In [1]: import numpy as np

In [2]: from numpy import linalg as LA

In [3]: np.set_printoptions(precision=3, suppress=True, linewidth=200)

In [4]: F = np.loadtxt("run9.csv", delimiter=",")

In [5]: print(F)
[[-4.776 -2.21  -0.6   -5.759]
 [-0.87  -0.956 -0.002 -0.826]
 [-0.612 -0.861 -0.022 -0.476]
 [-0.229 -0.59  -0.135  0.019]
 [-0.225 -0.581 -0.137  0.022]
 [-0.155 -0.388 -0.14   0.031]
 [-0.028 -0.057 -0.028  0.001]
 [ 0.035  0.067  0.035  0.001]
 [ 0.504  0.769  0.48   0.132]
 [ 0.819  1.151  0.759  0.274]
 [ 2.056  2.431  1.779  0.979]
 [ 2.984  3.285  2.5    1.583]
 [ 3.336  3.596  2.768  1.822]
 [ 9.003  8.123  6.828  6.028]
 [12.192 10.472  9.     8.552]
 [15.144 12.58  10.97  10.942]
 [18.086 14.634 12.903 13.361]]

In [6]: C2 = np.cov(F, rowvar=False)

In [7]: print(np.polyfit(F[:, 0], F[:, 2], 1))
[0.68  0.473]

In [8]: print(np.argsort(-F.std(axis=0).round(6), kind="stable"))
[0 1 3 2]

In [9]: print(np.median(F, axis=0))
[0.504 0.769 0.48  0.132]

In [10]: print(np.argwhere(np.triu(np.abs(np.corrcoef(F.T)) > 0.8, 1)))
[[0 1]
 [0 2]
 [0 3]
 [1 2]
 [1 3]
 [2 3]]

In [11]: print(np.round(np.corrcoef(F[:, 0], F[:, 2])[0, 1], 3))
0.99

In [12]: print(C2)
[[40.158 32.689 27.295 30.246]
 [32.689 26.95  22.481 24.318]
 [27.295 22.481 18.941 20.231]
 [30.246 24.318 20.231 23.094]]

In [13]: print(np.round(LA.eigvalsh(C2)[::-1], 3) + 0)
[108.162   0.88    0.101   0.   ]

In [14]: left, sigma, vt = LA.svd(F)

In [15]: print(sigma.round(3) + 0)
[47.78   4.381  1.313  0.   ]

In [16]: M2 = left[:, :3] @ np.diag(sigma[:3]) @ vt[:3]

In [17]: print(round(LA.norm(F - M2) / LA.norm(F), 3))
0.0

In [18]: print(M2)
[[-4.776 -2.21  -0.6   -5.759]
 [-0.87  -0.956 -0.002 -0.826]
 [-0.612 -0.861 -0.022 -0.476]
 [-0.229 -0.59  -0.135  0.019]
 [-0.225 -0.581 -0.137  0.022]
 [-0.155 -0.388 -0.14   0.031]
 [-0.028 -0.057 -0.028  0.001]
 [ 0.035  0.067  0.035  0.001]
 [ 0.504  0.769  0.48   0.132]
 [ 0.819  1.151  0.759  0.274]
 [ 2.056  2.431  1.779  0.979]
 [ 2.984  3.285  2.5    1.583]
 [ 3.336  3.596  2.768  1.822]
 [ 9.003  8.123  6.828  6.028]
 [12.192 10.472  9.     8.552]
 [15.144 12.58  10.97  10.942]
 [18.086 14.634 12.903 13.361]]

In [19]: print(LA.matrix_rank(F))
3

In [20]: print(F.shape)
(17, 4)

In [21]: print(np.count_nonzero(F))
68

In [22]: print(np.round(LA.svd(F, compute_uv=False), 3) + 0)
[47.78   4.381  1.313  0.   ]

In [23]: print(np.unravel_index(np.abs(F).argmax(), F.shape))
(np.int64(16), np.int64(0))

In [24]: arr = np.array([[3, 1, 0, 1, 3, 2, 3, 2, 1, 2],
    ...:     [1, 3, 0, 2, 0, 3, 2, 2, 0, 3],
    ...:     [1, 3, 2, 2, 2, 2, 1, 3, 3, 0],
    ...:     [1, 1, 2, 2, 1, 3, 0, 0, 0, 2],
    ...:     [0, 3, 1, 2, 1, 0, 1, 2, 1, 1],
    ...:     [1, 2, 3, 1, 3, 0, 2, 1, 2, 1],
    ...:     [2, 0, 2, 0, 2, 3, 0, 1, 2, 3],
    ...:     [0, 2, 1, 3, 0, 1, 0, 0, 2, 1],
    ...:     [0, 0, 1, 1, 0, 0, 2, 3, 0, 2],
    ...:     [0, 2, 2, 1, 2, 0, 0, 2, 3, 3]])

In [25]: arr[-1] = arr[0] + 3 * arr[1]

In [26]: print(arr)
[[ 3  1  0  1  3  2  3  2  1  2]
 [ 1  3  0  2  0  3  2  2  0  3]
 [ 1  3  2  2  2  2  1  3  3  0]
 [ 1  1  2  2  1  3  0  0  0  2]
 [ 0  3  1  2  1  0  1  2  1  1]
 [ 1  2  3  1  3  0  2  1  2  1]
 [ 2  0  2  0  2  3  0  1  2  3]
 [ 0  2  1  3  0  1  0  0  2  1]
 [ 0  0  1  1  0  0  2  3  0  2]
 [ 6 10  0  7  3 11  9  8  1 11]]

In [27]: M2 = arr / np.sqrt((arr ** 2).mean(axis=1, keepdims=True))

In [28]: print(LA.matrix_rank(M2) == LA.matrix_rank(arr))
True

In [29]: print(LA.norm(M2, axis=1))
[3.162 3.162 3.162 3.162 3.162 3.162 3.162 3.162 3.162 3.162]
